$ python3 -q
>>> import numpy as np
>>> import numpy.linalg as la
>>> np.set_printoptions(precision=2, suppress=True, linewidth=120)
>>> arr = np.array([[-2, -1, 0, 1, 2],
...     [3, 4, 5, 6, 7],
...     [8, 9, 10, 11, 12],
...     [13, 14, 15, 16, 17],
...     [18, 19, 20, 21, 22]])
>>> arr
array([[-2, -1,  0,  1,  2],
       [ 3,  4,  5,  6,  7],
       [ 8,  9, 10, 11, 12],
       [13, 14, 15, 16, 17],
       [18, 19, 20, 21, 22]])
>>> rank = la.matrix_rank(arr)
>>> rank
np.int64(2)
>>> ns = la.svd(arr)[2][rank:].T
>>> np.round(arr @ ns, 2) + 0
array([[0., 0., 0.],
       [0., 0., 0.],
       [0., 0., 0.],
       [0., 0., 0.],
       [0., 0., 0.]])
>>> np.allclose(arr @ ns, 0)
True
>>> print(ns.shape)
(5, 3)
>>> feats = np.loadtxt("a.csv", delimiter=",")
>>> feats
array([[  8.61,  -1.61,  -7.39,   7.08,  -4.08,   6.08,   7.92,  -9.  ,  -4.31],
       [  6.9 ,   0.1 ,  -9.1 ,   9.65,  -6.65,   8.65,   5.35,  -9.  ,  -3.45],
       [  7.49,  -0.49,  -8.51,   8.76,  -5.76,   7.76,   6.24,  -9.  ,  -3.75],
       [ 10.19,  -3.19,  -5.81,   4.71,  -1.71,   3.71,  10.29,  -9.  ,  -5.1 ],
       [  9.06,  -2.06,  -6.94,   6.41,  -3.41,   5.41,   8.59,  -9.  ,  -4.53],
       [  8.81,  -1.81,  -7.19,   6.78,  -3.78,   5.78,   8.22,  -9.  ,  -4.41],
       [  7.9 ,  -0.9 ,  -8.1 ,   8.15,  -5.15,   7.15,   6.85,  -9.  ,  -3.95],
       [  7.3 ,  -0.3 ,  -8.7 ,   9.05,  -6.05,   8.05,   5.95,  -9.  ,  -3.65],
       [  6.52,   0.48,  -9.48,  10.22,  -7.22,   9.22,   4.78,  -9.  ,  -3.26],
       [  9.64,  -2.64,  -6.36,   5.54,  -2.54,   4.54,   9.46,  -9.  ,  -4.82],
       [  9.52,  -2.52,  -6.48,   5.72,  -2.72,   4.72,   9.28,  -9.  ,  -4.76],
       [  8.26,  -1.26,  -7.74,   7.62,  -4.62,   6.62,   7.38,  -9.  ,  -4.13],
       [  7.73,  -0.73,  -8.27,   8.41,  -5.41,   7.41,   6.59,  -9.  ,  -3.86],
       [ 10.21,  -3.21,  -5.79,   4.69,  -1.69,   3.69,  10.31,  -9.  ,  -5.1 ],
       [  6.84,   0.16,  -9.16,   9.74,  -6.74,   8.74,   5.26,  -9.  ,  -3.42],
       [  7.51,  -0.51,  -8.49,   8.74,  -5.74,   7.74,   6.26,  -9.  ,  -3.75],
       [  7.97,  -0.97,  -8.03,   8.05,  -5.05,   7.05,   6.95,  -9.  ,  -3.98],
       [  8.8 ,  -1.8 ,  -7.2 ,   6.8 ,  -3.8 ,   5.8 ,   8.2 ,  -9.  ,  -4.4 ],
       [  6.58,   0.42,  -9.42,  10.13,  -7.13,   9.13,   4.87,  -9.  ,  -3.29],
       [  8.63,  -1.63,  -7.37,   7.06,  -4.06,   6.06,   7.94,  -9.  ,  -4.31],
       [  7.01,  -0.01,  -8.99,   9.48,  -6.48,   8.48,   5.52,  -9.  ,  -3.51],
       [  8.81,  -1.81,  -7.19,   6.78,  -3.78,   5.78,   8.22,  -9.  ,  -4.41],
       [  9.06,  -2.06,  -6.94,   6.42,  -3.42,   5.42,   8.58,  -9.  ,  -4.53],
       [  8.3 ,  -1.3 ,  -7.7 ,   7.55,  -4.55,   6.55,   7.45,  -9.  ,  -4.15],
       [  3.17,   3.83, -12.83,  15.24, -12.24,  14.24,  -0.24,  -9.  ,  -1.59],
       [ 11.44,  -4.44,  -4.56,   2.83,   0.17,   1.83,  12.17,  -9.  ,  -5.72]])
>>> M2 = feats / la.norm(feats, axis=1, keepdims=True)
>>> G = M2 @ M2.T
>>> (G - 2 * np.eye(26)).round(6).argmax(axis=1)
array([19, 14, 15, 13, 22, 21, 16,  2, 18, 10,  9, 23,  6,  3,  1,  2,  6,  5,  8,  0,  1,  5,  4, 11,  8, 13])
>>> G[18]
array([0.95, 1.  , 0.99, 0.82, 0.92, 0.94, 0.98, 0.99, 1.  , 0.87, 0.88, 0.97, 0.98, 0.82, 1.  , 0.99, 0.98, 0.94,
       1.  , 0.95, 1.  , 0.94, 0.92, 0.96, 0.93, 0.69])
>>> np.round(np.degrees(np.arccos(np.clip(G[18, 5], -1, 1))), 2)
np.float64(20.7)
>>> W1 = np.array([[0, 1, 1, 3],
...     [0, 3, 1, 3],
...     [2, 1, 0, 0],
...     [0, 0, 3, 3],
...     [0, 1, 3, 3],
...     [0, 1, 0, 3],
...     [1, 3, 2, 3],
...     [0, 0, 2, 2],
...     [1, 1, 0, 0]])
>>> c = np.array([2, -5, 1, 4])
>>> act = np.maximum(feats @ W1 + c, 0)
>>> la.matrix_rank(act)
np.int64(3)
>>> basis = np.array([[-4, 1, -3], [4, 0, 2], [3, 5, -3], [-5, -5, -3]])
>>> (act @ basis).round(6).argmax(axis=1)
array([2, 2, 2, 0, 0, 0, 2, 2, 2, 0, 0, 2, 2, 0, 2, 2, 2, 0, 2, 2, 2, 0, 0, 2, 2, 0])
>>> M2 = np.array([[1, 1, 2], [0, 3, 0], [1, 1, 3]])
>>> basis = np.array([[2, 1, 0], [3, 2, 3], [2, 0, 1]])
>>> J = np.block([[M2, np.array([[-2, -1, -3], [0, 0, -1], [-3, 1, -3]])], [np.zeros((3, 3)), basis]])
>>> J
array([[ 1.,  1.,  2., -2., -1., -3.],
       [ 0.,  3.,  0.,  0.,  0., -1.],
       [ 1.,  1.,  3., -3.,  1., -3.],
       [ 0.,  0.,  0.,  2.,  1.,  0.],
       [ 0.,  0.,  0.,  3.,  2.,  3.],
       [ 0.,  0.,  0.,  2.,  0.,  1.]])
>>> rng = np.random.default_rng(28418)
>>> z = rng.permutation(6)
>>> z
array([4, 0, 2, 3, 5, 1])
>>> M2 = J[z][:, z]
>>> np.sort(np.abs(la.eigvals(M2)))
array([0.27, 1.29, 1.29, 3.  , 3.73, 4.21])
>>> print(M2)
[[ 2.  0.  0.  3.  3.  0.]
 [-1.  1.  2. -2. -3.  1.]
 [ 1.  1.  3. -3. -3.  1.]
 [ 1.  0.  0.  2.  0.  0.]
 [ 0.  0.  0.  2.  1.  0.]
 [ 0.  0.  0.  0. -1.  3.]]
>>> data = np.load("w.npy")
>>> data
array([[ 1.02,  0.51, -2.72,  1.53, -1.7 ,  3.23,  0.34,  0.68, -0.51],
       [-0.6 , -0.3 ,  1.6 , -0.9 ,  1.  , -1.9 , -0.2 , -0.4 ,  0.3 ],
       [-0.24, -0.12,  0.64, -0.36,  0.4 , -0.76, -0.08, -0.16,  0.12],
       [ 0.72,  0.36, -1.92,  1.08, -1.2 ,  2.28,  0.24,  0.48, -0.36]])
>>> np.abs(np.diag(la.qr(data)[1])) > 1e-9
array([ True, False, False, False])
>>> data @ la.pinv(data) @ data
array([[ 1.02,  0.51, -2.72,  1.53, -1.7 ,  3.23,  0.34,  0.68, -0.51],
       [-0.6 , -0.3 ,  1.6 , -0.9 ,  1.  , -1.9 , -0.2 , -0.4 ,  0.3 ],
       [-0.24, -0.12,  0.64, -0.36,  0.4 , -0.76, -0.08, -0.16,  0.12],
       [ 0.72,  0.36, -1.92,  1.08, -1.2 ,  2.28,  0.24,  0.48, -0.36]])
>>> np.unique(data.round(6), axis=0).shape
(4, 9)
>>> la.lstsq(data[:-1].T, data[-1])[2]
np.int32(1)
>>> try:
...     la.inv(data)
... except la.LinAlgError as e:
...     print(repr(e))
... 
LinAlgError('Last 2 dimensions of the array must be square')
>>> np.allclose(data[:-1].T @ la.lstsq(data[:-1].T, data[-1])[0], data[-1])
True
>>> np.round(np.trace(la.pinv(data) @ data), 2)
np.float64(1.0)
>>> W0 = np.array([[-2, 3, 0], [-1, 2, 1], [-3, -1, 1], [1, -1, -3]])
>>> W0[0] = W0[1]
>>> W0
array([[-1,  2,  1],
       [-1,  2,  1],
       [-3, -1,  1],
       [ 1, -1, -3]])
>>> M2 = W0[0, 0] * W0[1:] - np.outer(W0[1:, 0], W0[0])
>>> M2
array([[ 0,  0,  0],
       [ 0,  7,  2],
       [ 0, -1,  2]])
>>> print(la.matrix_rank(M2), la.matrix_rank(W0))
2 3
>>> np.flatnonzero(~M2.round(6).any(axis=1))
array([0])
>>> W0[:, 0] / W0[0, 0]
array([ 1.,  1.,  3., -1.])
>>> O, Rm = la.qr(W0)
>>> O @ Rm
array([[-1.,  2.,  1.],
       [-1.,  2.,  1.],
       [-3., -1.,  1.],
       [ 1., -1., -3.]])
>>> print(O)
[[-0.29 -0.59 -0.26]
 [-0.29 -0.59 -0.26]
 [-0.87  0.48 -0.13]
 [ 0.29  0.27 -0.92]]
>>> np.allclose(Rm.T @ Rm, W0.T @ W0)
True
>>> np.abs(np.diag(Rm))
array([3.46, 3.11, 2.1 ])
>>> f = np.array([-2, -7, 3])
>>> np.polyval(f, W0[2])
array([ 6,  8, -6])
>>> np.array([np.convolve(row, f, "same") for row in W0])
array([[  3, -19,  -1],
       [  3, -19,  -1],
       [ 23,  -4, -10],
       [ -5,  16,  18]])
>>> mat = np.load("data.npy")
>>> mat
array([[ 0,  0,  1,  0,  0,  0,  0,  0,  0,  0],
       [ 0,  0,  0,  0,  0,  0,  0,  0, -1,  0],
       [-3,  0,  0,  0,  0,  0,  0,  0,  0,  0],
       [ 0,  0,  0,  0,  0,  0,  0,  0,  0,  0],
       [ 0,  0,  0,  0,  0,  1,  0,  0,  0,  0],
       [ 0,  0,  0,  0,  0,  0, -3,  0,  0,  0],
       [ 0,  0,  0,  0,  0,  0,  0,  1,  0,  0],
       [ 0,  0,  0,  0,  0,  0,  0,  0,  0,  0],
       [ 0,  0,  0, -2,  0,  0,  0,  0,  0,  0],
       [ 0,  0,  0,  0,  0,  0,  0,  0,  0,  0]])
>>> la.cond(mat) > 100
np.True_
>>> print(np.round(la.norm(mat, 2) / la.norm(mat), 2))
0.59
>>> la.matrix_rank(mat, rtol=0.1)
np.int64(7)
